>>> import numpy as np
>>> import numpy.linalg as la
>>> np.set_printoptions(precision=2, suppress=True, linewidth=140, legacy="1.25")
>>> def tidy(a):
...     return np.round(a, 2) + 0
... 
>>> J = np.array([[2, -1, 2, 1, 2, -2, -1, -1, 0, 2, 0, 2],
...     [-1, 2, -2, -1, 1, 2, 0, -2, -1, -1, 1, 2],
...     [-1, 2, 1, -2, 1, 1, -2, -1, 0, -1, 2, -2],
...     [0, -1, 1, -1, 1, 2, -2, 0, 2, 1, -2, -1],
...     [2, 2, 0, 1, -2, 1, -1, 1, -2, 2, 1, 2],
...     [1, 2, 2, 2, 1, 2, 2, 2, 1, -2, 2, -1],
...     [0, 0, 1, 2, -2, 1, 1, -1, -1, 0, -1, 1],
...     [-1, 1, 2, -1, -2, 0, 1, 1, -2, 2, -1, -1],
...     [-2, 0, -2, 1, -1, 1, -2, -2, 1, 0, 1, -1],
...     [-2, -2, -1, -1, 1, 1, 2, 2, 0, 2, -2, -1],
...     [2, -2, -2, 1, 2, -1, 1, 0, 0, -1, 1, 1],
...     [0, -2, -2, 0, -2, 0, 1, -2, -1, -2, 2, 1],
...     [1, -1, 1, 0, -1, 2, -1, 1, 2, -2, -2, 0]])
>>> J[:, 8] = 4 * J[:, 1]
>>> J
array([[ 2, -1,  2,  1,  2, -2, -1, -1, -4,  2,  0,  2],
       [-1,  2, -2, -1,  1,  2,  0, -2,  8, -1,  1,  2],
       [-1,  2,  1, -2,  1,  1, -2, -1,  8, -1,  2, -2],
       [ 0, -1,  1, -1,  1,  2, -2,  0, -4,  1, -2, -1],
       [ 2,  2,  0,  1, -2,  1, -1,  1,  8,  2,  1,  2],
       [ 1,  2,  2,  2,  1,  2,  2,  2,  8, -2,  2, -1],
       [ 0,  0,  1,  2, -2,  1,  1, -1,  0,  0, -1,  1],
       [-1,  1,  2, -1, -2,  0,  1,  1,  4,  2, -1, -1],
       [-2,  0, -2,  1, -1,  1, -2, -2,  0,  0,  1, -1],
       [-2, -2, -1, -1,  1,  1,  2,  2, -8,  2, -2, -1],
       [ 2, -2, -2,  1,  2, -1,  1,  0, -8, -1,  1,  1],
       [ 0, -2, -2,  0, -2,  0,  1, -2, -8, -2,  2,  1],
       [ 1, -1,  1,  0, -1,  2, -1,  1, -4, -2, -2,  0]])
>>> tidy(la.norm(J, 2))
23.61
>>> J[11] @ J[2]
-68
>>> U, s, Vt = la.svd(J)
>>> V = Vt[:(s > 1e-8).sum()]
>>> rng = np.random.default_rng(186211)
>>> x = J[12] + 2 * J[7] + rng.integers(2) * np.eye(12)[10]
>>> x
array([-1.,  1.,  5., -2., -5.,  2.,  1.,  3.,  4.,  2., -3., -2.])
>>> np.allclose(V.T @ V @ x, x)
True
>>> tidy(V.T @ V)
array([[1.  , 0.  , 0.  , 0.  , 0.  , 0.  , 0.  , 0.  , 0.  , 0.  , 0.  , 0.  ],
       [0.  , 0.06, 0.  , 0.  , 0.  , 0.  , 0.  , 0.  , 0.24, 0.  , 0.  , 0.  ],
       [0.  , 0.  , 1.  , 0.  , 0.  , 0.  , 0.  , 0.  , 0.  , 0.  , 0.  , 0.  ],
       [0.  , 0.  , 0.  , 1.  , 0.  , 0.  , 0.  , 0.  , 0.  , 0.  , 0.  , 0.  ],
       [0.  , 0.  , 0.  , 0.  , 1.  , 0.  , 0.  , 0.  , 0.  , 0.  , 0.  , 0.  ],
       [0.  , 0.  , 0.  , 0.  , 0.  , 1.  , 0.  , 0.  , 0.  , 0.  , 0.  , 0.  ],
       [0.  , 0.  , 0.  , 0.  , 0.  , 0.  , 1.  , 0.  , 0.  , 0.  , 0.  , 0.  ],
       [0.  , 0.  , 0.  , 0.  , 0.  , 0.  , 0.  , 1.  , 0.  , 0.  , 0.  , 0.  ],
       [0.  , 0.24, 0.  , 0.  , 0.  , 0.  , 0.  , 0.  , 0.94, 0.  , 0.  , 0.  ],
       [0.  , 0.  , 0.  , 0.  , 0.  , 0.  , 0.  , 0.  , 0.  , 1.  , 0.  , 0.  ],
       [0.  , 0.  , 0.  , 0.  , 0.  , 0.  , 0.  , 0.  , 0.  , 0.  , 1.  , 0.  ],
       [0.  , 0.  , 0.  , 0.  , 0.  , 0.  , 0.  , 0.  , 0.  , 0.  , 0.  , 1.  ]])
>>> np.unique(J.round(6), axis=0).shape
(13, 12)
>>> tidy(np.trace(la.pinv(J) @ J))
11.0
>>> try:
...     la.inv(J)
... except la.LinAlgError as e:
...     print(repr(e))
... 
LinAlgError('Last 2 dimensions of the array must be square')
>>> la.lstsq(J[:-1].T, J[-1])[2]
11
>>> E = np.loadtxt("layer0.csv", delimiter=",")
>>> E
array([[ 1.,  3.,  2., -3.,  2.,  0.,  2.,  1., -2., -1.],
       [-1.,  1.,  3.,  2., -3.,  2.,  0.,  2.,  1., -2.],
       [-2., -1.,  1.,  3.,  2., -3.,  2.,  0.,  2.,  1.],
       [ 1., -2., -1.,  1.,  3.,  2., -3.,  2.,  0.,  2.],
       [ 2.,  1., -2., -1.,  1.,  3.,  2., -3.,  2.,  0.],
       [ 0.,  2.,  1., -2., -1.,  1.,  3.,  2., -3.,  2.],
       [ 2.,  0.,  2.,  1., -2., -1.,  1.,  3.,  2., -3.],
       [-3.,  2.,  0.,  2.,  1., -2., -1.,  1.,  3.,  2.],
       [ 2., -3.,  2.,  0.,  2.,  1., -2., -1.,  1.,  3.],
       [ 3.,  2., -3.,  2.,  0.,  2.,  1., -2., -1.,  1.]])
>>> r = la.matrix_rank(J)
>>> r
11
>>> ns = la.svd(J)[2][r:].T
>>> [int(la.matrix_rank(np.delete(J, i, axis=0))) for i in range(13)]
[11, 11, 11, 11, 11, 11, 11, 11, 11, 11, 11, 11, 11]
>>> tidy(ns[:, 0] / ns[np.abs(ns[:, 0]).round(6).argmax(), 0])
array([ 0.  ,  1.  ,  0.  ,  0.  ,  0.  ,  0.  ,  0.  ,  0.  , -0.25,  0.  ,  0.  ,  0.  ])
>>> ns.shape
(12, 1)
>>> A2 = la.inv(E)
>>> tidy(la.det(E) * la.det(A2))
1.0
>>> tidy(E @ A2)
array([[1., 0., 0., 0., 0., 0., 0., 0., 0., 0.],
       [0., 1., 0., 0., 0., 0., 0., 0., 0., 0.],
       [0., 0., 1., 0., 0., 0., 0., 0., 0., 0.],
       [0., 0., 0., 1., 0., 0., 0., 0., 0., 0.],
       [0., 0., 0., 0., 1., 0., 0., 0., 0., 0.],
       [0., 0., 0., 0., 0., 1., 0., 0., 0., 0.],
       [0., 0., 0., 0., 0., 0., 1., 0., 0., 0.],
       [0., 0., 0., 0., 0., 0., 0., 1., 0., 0.],
       [0., 0., 0., 0., 0., 0., 0., 0., 1., 0.],
       [0., 0., 0., 0., 0., 0., 0., 0., 0., 1.]])
>>> tidy(A2)
array([[ 0.03, -0.09, -0.06, -0.03, -0.04, -0.01,  0.15,  0.  ,  0.11,  0.12],
       [ 0.12,  0.03, -0.09, -0.06, -0.03, -0.04, -0.01,  0.15,  0.  ,  0.11],
       [ 0.11,  0.12,  0.03, -0.09, -0.06, -0.03, -0.04, -0.01,  0.15,  0.  ],
       [ 0.  ,  0.11,  0.12,  0.03, -0.09, -0.06, -0.03, -0.04, -0.01,  0.15],
       [ 0.15,  0.  ,  0.11,  0.12,  0.03, -0.09, -0.06, -0.03, -0.04, -0.01],
       [-0.01,  0.15,  0.  ,  0.11,  0.12,  0.03, -0.09, -0.06, -0.03, -0.04],
       [-0.04, -0.01,  0.15,  0.  ,  0.11,  0.12,  0.03, -0.09, -0.06, -0.03],
       [-0.03, -0.04, -0.01,  0.15,  0.  ,  0.11,  0.12,  0.03, -0.09, -0.06],
       [-0.06, -0.03, -0.04, -0.01,  0.15,  0.  ,  0.11,  0.12,  0.03, -0.09],
       [-0.09, -0.06, -0.03, -0.04, -0.01,  0.15,  0.  ,  0.11,  0.12,  0.03]])
>>> arr = np.load("sample11.npy")
>>> arr
array([[ -4,  -8,   2,   0,   6,  -1,  -5,  -9,  -9,   4,   9,   9,   1],
       [  8,   0,   5,   2,   2,   4,  -4,  -3,   6,  -4,   8,   9,  -4],
       [ -2,   3,   3,   9,   9,   1,  -9,   8,  -8,   2,   4,  -5,  -9],
       [  5,  -2,   0,   7,  -4,   4,   2,   5,   2,   2,  -8,   8,  -8],
       [-12,  -8,  -3,  -2,   4,  -5,  -1,  -6, -15,   8,   1,   0,   5]])
>>> def softmax(z):
...     e = np.exp(z - z.max(axis=-1, keepdims=True))
...     return e / e.sum(axis=-1, keepdims=True)
... 
>>> tidy(softmax(arr[0]))
array([0.  , 0.  , 0.  , 0.  , 0.02, 0.  , 0.  , 0.  , 0.  , 0.  , 0.49, 0.49, 0.  ])
>>> tidy(softmax(arr[0] + -3))
array([0.  , 0.  , 0.  , 0.  , 0.02, 0.  , 0.  , 0.  , 0.  , 0.  , 0.49, 0.49, 0.  ])
>>> att = arr @ arr.T / np.sqrt(13)
>>> tidy(softmax(att)[0] @ arr)
array([-4., -8.,  2.,  0.,  6., -1., -5., -9., -9.,  4.,  9.,  9.,  1.])
>>> tidy(softmax(att))
array([[1., 0., 0., 0., 0.],
       [0., 1., 0., 0., 0.],
       [0., 0., 1., 0., 0.],
       [0., 0., 0., 1., 0.],
       [0., 0., 0., 0., 1.]])
>>> softmax(att).round(6).argmax(axis=1)
array([0, 1, 2, 3, 4])
>>> A2 = arr[0, 0] * arr[1:] - np.outer(arr[1:, 0], arr[0])
>>> A2
array([[   0,   64,  -36,   -8,  -56,   -8,   56,   84,   48,  -16, -104, -108,    8],
       [   0,  -28,   -8,  -36,  -24,   -6,   26,  -50,   14,    0,    2,   38,   38],
       [   0,   48,  -10,  -28,  -14,  -11,   17,   25,   37,  -28,  -13,  -77,   27],
       [   0,  -64,   36,    8,   56,    8,  -56,  -84,  -48,   16,  104,  108,   -8]])
>>> arr[:, 0] / arr[0, 0]
array([ 1.  , -2.  ,  0.5 , -1.25,  3.  ])
>>> la.matrix_rank(A2), la.matrix_rank(arr)
(3, 4)
>>> np.flatnonzero(~A2.round(6).any(axis=1))
array([], dtype=int64)
>>> f = np.array([3, 2, 1])
>>> np.cross(A2[0, :3], A2[1, :3])
array([-1520,     0,     0])
>>> data = np.loadtxt("a.csv", delimiter=",")
>>> data
array([[ 1., -1., -1.,  1., -1.,  1.,  1., -1.],
       [ 1.,  1.,  1.,  1.,  1.,  1.,  1.,  1.],
       [ 1.,  1., -1., -1., -1., -1.,  1.,  1.],
       [ 1.,  1.,  1.,  1., -1., -1., -1., -1.],
       [ 1., -1., -1.,  1.,  1., -1., -1.,  1.],
       [ 1.,  1., -1., -1.,  1.,  1., -1., -1.],
       [ 1., -1.,  1., -1., -1.,  1., -1.,  1.],
       [ 1., -1.,  1., -1.,  1., -1.,  1., -1.]])
>>> G = data.T @ data
>>> tidy(la.svd(data, compute_uv=False) ** 2)
array([8., 8., 8., 8., 8., 8., 8., 8.])
>>> np.trace(G), (data ** 2).sum()
(64.0, 64.0)
>>> (data @ data.T).shape
(8, 8)
>>> feats = np.loadtxt("run6.csv", delimiter=",")
>>> feats
array([[6., 1., 1., 1., 1., 1., 1., 1., 1.],
       [1., 6., 1., 1., 1., 1., 1., 1., 1.],
       [1., 1., 6., 1., 1., 1., 1., 1., 1.],
       [1., 1., 1., 6., 1., 1., 1., 1., 1.],
       [1., 1., 1., 1., 6., 1., 1., 1., 1.],
       [1., 1., 1., 1., 1., 6., 1., 1., 1.],
       [1., 1., 1., 1., 1., 1., 6., 1., 1.],
       [1., 1., 1., 1., 1., 1., 1., 6., 1.],
       [1., 1., 1., 1., 1., 1., 1., 1., 6.]])
>>> x = np.ones(9)
>>> for _ in range(5):
...     x = feats @ x
...     x /= la.norm(x)
...     print(round(x @ feats @ x, 2))
... 
14.0
14.0
14.0
14.0
14.0
>>> tidy(x)
array([0.33, 0.33, 0.33, 0.33, 0.33, 0.33, 0.33, 0.33, 0.33])
>>> A = np.array([[1, -1, -1, 1, 1, -1, -1, 1],
...     [1, 1, -1, -1, 1, 1, -1, -1],
...     [1, 1, -1, -1, -1, -1, 1, 1],
...     [1, 1, 1, 1, 1, 1, 1, 1],
...     [1, 1, 1, 1, -1, -1, -1, -1],
...     [1, -1, -1, 1, -1, 1, 1, -1],
...     [1, -1, 1, -1, -1, 1, -1, 1],
...     [1, -1, 1, -1, 1, -1, 1, -1]])
>>> A @ A.T
array([[8, 0, 0, 0, 0, 0, 0, 0],
       [0, 8, 0, 0, 0, 0, 0, 0],
       [0, 0, 8, 0, 0, 0, 0, 0],
       [0, 0, 0, 8, 0, 0, 0, 0],
       [0, 0, 0, 0, 8, 0, 0, 0],
       [0, 0, 0, 0, 0, 8, 0, 0],
       [0, 0, 0, 0, 0, 0, 8, 0],
       [0, 0, 0, 0, 0, 0, 0, 8]])
>>> tidy(la.norm(A, axis=0))
array([2.83, 2.83, 2.83, 2.83, 2.83, 2.83, 2.83, 2.83])
>>> A[:, 6] @ A[:, 4]
0
>>> F = np.load("x.npy")
>>> F
array([[2, 0, 0, 2, 3],
       [0, 2, 0, 0, 2],
       [0, 0, 2, 0, 0],
       [2, 0, 0, 2, 0],
       [3, 2, 0, 0, 2]])
>>> # 2 groups of indices that never mix
>>> labels = rng.permutation(5)
>>> labels
array([2, 3, 4, 0, 1])
>>> A2 = F[labels][:, labels]
>>> np.trace(A2)
10
>>> np.allclose(A2, F)
False
>>> A2
array([[2, 0, 0, 0, 0],
       [0, 2, 0, 2, 0],
       [0, 0, 2, 3, 2],
       [0, 2, 3, 2, 0],
       [0, 0, 2, 0, 2]])
>>> tidy(np.sort(np.abs(la.eigvals(A2))))
array([1., 2., 2., 3., 6.])
>>> tidy(la.det(A2)), tidy(la.det(F[labels]))
(-72.0, -72.0)
>>> evals, V = la.eigh(A2)
>>> x = np.array([-1, 2, -2, 0, 1])
>>> tidy(la.eigvalsh(A2[1:, 1:]))
array([-2.,  1.,  3.,  6.])
>>> tidy(V * np.maximum(evals, 0) @ V.T)
array([[ 2. ,  0. ,  0. ,  0. ,  0. ],
       [ 0. ,  2.2,  0.4,  1.6, -0.2],
       [ 0. ,  0.4,  2.8,  2.2,  1.6],
       [ 0. ,  1.6,  2.2,  2.8,  0.4],
       [ 0. , -0.2,  1.6,  0.4,  2.2]])
>>> np.abs(A2).sum(axis=1).max(), tidy(np.abs(evals).max())
(7, 6.0)
>>> tidy(V * np.abs(evals) @ V.T)
array([[ 2. ,  0. ,  0. ,  0. ,  0. ],
       [ 0. ,  2.4,  0.8,  1.2, -0.4],
       [ 0. ,  0.8,  3.6,  1.4,  1.2],
       [ 0. ,  1.2,  1.4,  3.6,  0.8],
       [ 0. , -0.4,  1.2,  0.8,  2.4]])
>>> x @ A2 @ x
12
>>> A2 = np.array([[-4, -3], [5, -1], [0, 1], [-4, -1], [-2, 1]])
>>> np.einsum("ik,kj->ji", F, A2)
array([[-22,   6,   0, -16,  -6],
       [ -5,   0,   2,  -8,  -9]])
>>> A2 @ F
Traceback (most recent call last):
  File "<python-input-83>", line 1, in <module>
    A2 @ F
    ~~~^~~
ValueError: matmul: Input operand 1 has a mismatch in its core dimension 0, with gufunc signature (n?,k),(k,m?)->(n?,m?) (size 5 is different from 2)
>>> F @ A2
array([[-22,  -5],
       [  6,   0],
       [  0,   2],
       [-16,  -8],
       [ -6,  -9]])
>>> np.einsum("ik,kj->ij", F, A2)
array([[-22,  -5],
       [  6,   0],
       [  0,   2],
       [-16,  -8],
       [ -6,  -9]])
>>> f = np.array([-3, -3, 3, -1, 3, 2, -1, 2, -3])
>>> r1 = np.array([-3, -2, 3, 3, 0, -2, 1])
>>> W0 = f[:, None] + r1[None, :]
>>> W0
array([[-6, -5,  0,  0, -3, -5, -2],
       [-6, -5,  0,  0, -3, -5, -2],
       [ 0,  1,  6,  6,  3,  1,  4],
       [-4, -3,  2,  2, -1, -3,  0],
       [ 0,  1,  6,  6,  3,  1,  4],
       [-1,  0,  5,  5,  2,  0,  3],
       [-4, -3,  2,  2, -1, -3,  0],
       [-1,  0,  5,  5,  2,  0,  3],
       [-6, -5,  0,  0, -3, -5, -2]])
>>> f = np.array([1, 2, 1])
>>> np.cross(W0[6, :3], W0[1, :3])
array([ 10, -12,   2])
>>> np.convolve(W0[6], f)
array([ -4, -11,  -8,   3,   5,  -3,  -7,  -3,   0])
>>> np.correlate(W0[6], W0[1], "full")
array([  8,  26,  23,  -5, -14,  25,  57,  17, -22,  -7,  21,  18,   0])
>>> tidy(la.norm(W0, 2) / la.norm(W0))
0.74
>>> [round(float(x), 2) for x in la.svd(W0, compute_uv=False)[:3]]
[19.72, 17.89, 0.0]
